% ipython --no-banner

In [1]: import numpy as np

In [2]: np.set_printoptions(precision=2, suppress=True, linewidth=100, sign=" ")

In [3]: F = np.load("mat.npy")

In [4]: F
Out[4]: 
array([[ 3,  6,  3,  6],
       [-8, -8, -8, -8],
       [ 3,  6,  3,  6],
       [-8, -8, -8, -8]])

In [5]: U, sig, VT = np.linalg.svd(F)

In [6]: np.argmax(sig[:-1] / (sig[1:] + 1e-6)) + 1
Out[6]: np.int64(2)

In [7]: A2 = U[:, :2] @ np.diag(sig[:2]) @ VT[:2]

In [8]: round(np.abs(F - A2).max(), 2)
Out[8]: np.float64(0.0)

In [9]: round(np.linalg.norm(F - A2) / np.linalg.norm(F), 2)
Out[9]: np.float64(0.0)

In [10]: np.linalg.matrix_rank(F, rtol=0.05)
Out[10]: np.int64(2)

In [11]: A2
Out[11]: 
array([[ 3.,  6.,  3.,  6.],
       [-8., -8., -8., -8.],
       [ 3.,  6.,  3.,  6.],
       [-8., -8., -8., -8.]])

In [12]: U, sig, VT = np.linalg.svd(A2)

In [13]: vecs = VT[:(sig > 1e-8).sum()]

In [14]: rng = np.random.default_rng(817158)

In [15]: x = A2[0] + -2 * A2[2] + rng.integers(2) * np.eye(4)[2]

In [16]: x
Out[16]: array([-3., -6., -3., -6.])

In [17]: np.linalg.matrix_rank(np.vstack([A2, x]))
Out[17]: np.int64(2)

In [18]: np.allclose(vecs.T @ vecs @ x, x)
Out[18]: True

In [19]: np.diag(vecs.T @ vecs)
Out[19]: array([ 0.5,  0.5,  0.5,  0.5])

In [20]: X = np.array([[1.0, 0.0, 1.0, 1.0],
    ...:     [0.0, 1.0, -2.0, -2.0],
    ...:     [0.0, 0.0, 1.0, 0.0],
    ...:     [0.0, 0.0, 1.0, 2.0]])

In [21]: f = np.array([2, -3, 2, 1])

In [22]: A2 = X + np.outer(f, np.eye(4)[1])

In [23]: np.linalg.matrix_rank(np.linalg.inv(A2) - np.linalg.inv(X), tol=1e-8)
Out[23]: np.int64(1)
